$ python -q
>>> import numpy as np
>>> np.set_printoptions(precision=3, suppress=True, linewidth=200, legacy="1.25")
>>> F = np.array([[0, 2, 2, 2, 0, 1],
...     [1, 2, 2, 2, 0, 2],
...     [2, 1, 0, 0, 2, 1],
...     [0, 0, 1, 1, 0, 2],
...     [1, 0, 0, 0, 1, 0]])
>>> F
array([[0, 2, 2, 2, 0, 1],
       [1, 2, 2, 2, 0, 2],
       [2, 1, 0, 0, 2, 1],
       [0, 0, 1, 1, 0, 2],
       [1, 0, 0, 0, 1, 0]])
>>> ang = np.radians(135)
>>> Rm = np.eye(6)
>>> Rm[3, 3] = Rm[0, 0] = np.cos(ang)
>>> Rm[3, 0], Rm[0, 3] = -np.sin(ang), np.sin(ang)
>>> Rm
array([[-0.707,  0.   ,  0.   ,  0.707,  0.   ,  0.   ],
       [ 0.   ,  1.   ,  0.   ,  0.   ,  0.   ,  0.   ],
       [ 0.   ,  0.   ,  1.   ,  0.   ,  0.   ,  0.   ],
       [-0.707,  0.   ,  0.   , -0.707,  0.   ,  0.   ],
       [ 0.   ,  0.   ,  0.   ,  0.   ,  1.   ,  0.   ],
       [ 0.   ,  0.   ,  0.   ,  0.   ,  0.   ,  1.   ]])
>>> out = F @ Rm.T
>>> np.round(np.linalg.det(Rm), 3), np.round(np.trace(Rm), 3)
(1.0, 2.586)
>>> np.allclose(F @ F.T, out @ out.T)
True
>>> out
array([[ 1.414,  2.   ,  2.   , -1.414,  0.   ,  1.   ],
       [ 0.707,  2.   ,  2.   , -2.121,  0.   ,  2.   ],
       [-1.414,  1.   ,  0.   , -1.414,  2.   ,  1.   ],
       [ 0.707,  0.   ,  1.   , -0.707,  0.   ,  2.   ],
       [-0.707,  0.   ,  0.   , -0.707,  1.   ,  0.   ]])
>>> out = F / np.linalg.norm(F, axis=1, keepdims=True)
>>> cov = out @ out.T
>>> (np.abs(cov) > 0.9).astype(int)
array([[1, 1, 0, 0, 0],
       [1, 1, 0, 0, 0],
       [0, 0, 1, 0, 0],
       [0, 0, 0, 1, 0],
       [0, 0, 0, 0, 1]])
>>> def softmax(z):
...     e = np.exp(z - z.max(axis=-1, keepdims=True))
...     return e / e.sum(axis=-1, keepdims=True)
... 
>>> softmax(F).sum(axis=1)
array([1., 1., 1., 1., 1.])
>>> np.round(softmax(10 * F[4]), 3) + 0
array([0.5, 0. , 0. , 0. , 0.5, 0. ])
>>> scores = F @ F.T / np.sqrt(6)
>>> softmax(scores + np.triu(np.full(scores.shape, -np.inf), 1))
array([[1.   , 0.   , 0.   , 0.   , 0.   ],
       [0.227, 0.773, 0.   , 0.   , 0.   ],
       [0.046, 0.156, 0.798, 0.   , 0.   ],
       [0.224, 0.508, 0.044, 0.224, 0.   ],
       [0.092, 0.138, 0.47 , 0.092, 0.208]])
>>> left, s = np.linalg.svd(F)
Traceback (most recent call last):
  File "<python-input-21>", line 1, in <module>
    left, s = np.linalg.svd(F)
    ^^^^^^^
ValueError: too many values to unpack (expected 2)
>>> left, s, Vt = np.linalg.svd(F, full_matrices=False)
>>> np.abs(left[:, 0]).round(6).argmax()
1
>>> round(float(np.sqrt((s ** 2).sum())), 3), round(float(np.linalg.norm(F)), 3)
(6.928, 6.928)
>>> np.round(left.T @ left, 3) + 0
array([[1., 0., 0., 0., 0.],
       [0., 1., 0., 0., 0.],
       [0., 0., 1., 0., 0.],
       [0., 0., 0., 1., 0.],
       [0., 0., 0., 0., 1.]])
>>> s
array([5.901, 3.184, 1.598, 0.553, 0.426])
>>> np.abs(Vt[0])
array([0.219, 0.476, 0.486, 0.486, 0.102, 0.491])
>>> s / s[0]
array([1.   , 0.54 , 0.271, 0.094, 0.072])
